% python3 -q
>>> import numpy as np
>>> import numpy.linalg as la
>>> np.set_printoptions(suppress=True, linewidth=200)
>>> M = np.vander(np.arange(3) - 2, 3, increasing=True)
>>> M
array([[ 1, -2,  4],
       [ 1, -1,  1],
       [ 1,  0,  0]])
>>> M2 = la.inv(M)
>>> print(np.allclose(M2, M.T))
False
>>> np.round(la.det(M) * M2, 4)
array([[ 0.,  0.,  2.],
       [ 1., -4.,  3.],
       [ 1., -2.,  1.]])
>>> m1 = np.loadtxt("run13.csv", delimiter=",")
>>> print(m1)
[[ 0.  0.  0.]
 [ 2.  0.  3.]
 [ 4.  0.  6.]
 [ 6.  0.  9.]
 [ 0.  0.  0.]
 [ 4.  0.  6.]
 [ 2.  0.  3.]
 [ 0.  0.  0.]
 [ 0.  0.  0.]
 [ 2.  0.  3.]
 [ 8.  0. 12.]
 [ 4.  0.  6.]
 [ 4.  0.  6.]
 [ 0.  0.  0.]
 [ 0.  0.  0.]
 [ 0.  0.  0.]]
>>> G = m1.T @ m1
>>> print(np.trace(G), (m1 ** 2).sum())
572.0 572.0
>>> np.round(la.svd(m1, compute_uv=False) ** 2, 4) + 0
array([572.,   0.,   0.])
>>> x0 = np.array([2, -2, 2])
>>> h = np.maximum(m1 @ x0, 0)
>>> h
array([ 0., 10., 20., 30.,  0., 20., 10.,  0.,  0., 10., 40., 20., 20.,  0.,  0.,  0.])
>>> np.maximum(m1 @ x0, 0) - np.maximum(-m1 @ x0, 0)
array([ 0., 10., 20., 30.,  0., 20., 10.,  0.,  0., 10., 40., 20., 20.,  0.,  0.,  0.])
>>> m1 * (h > 1e-9)[:, None]
array([[ 0.,  0.,  0.],
       [ 2.,  0.,  3.],
       [ 4.,  0.,  6.],
       [ 6.,  0.,  9.],
       [ 0.,  0.,  0.],
       [ 4.,  0.,  6.],
       [ 2.,  0.,  3.],
       [ 0.,  0.,  0.],
       [ 0.,  0.,  0.],
       [ 2.,  0.,  3.],
       [ 8.,  0., 12.],
       [ 4.,  0.,  6.],
       [ 4.,  0.,  6.],
       [ 0.,  0.,  0.],
       [ 0.,  0.,  0.],
       [ 0.,  0.,  0.]])
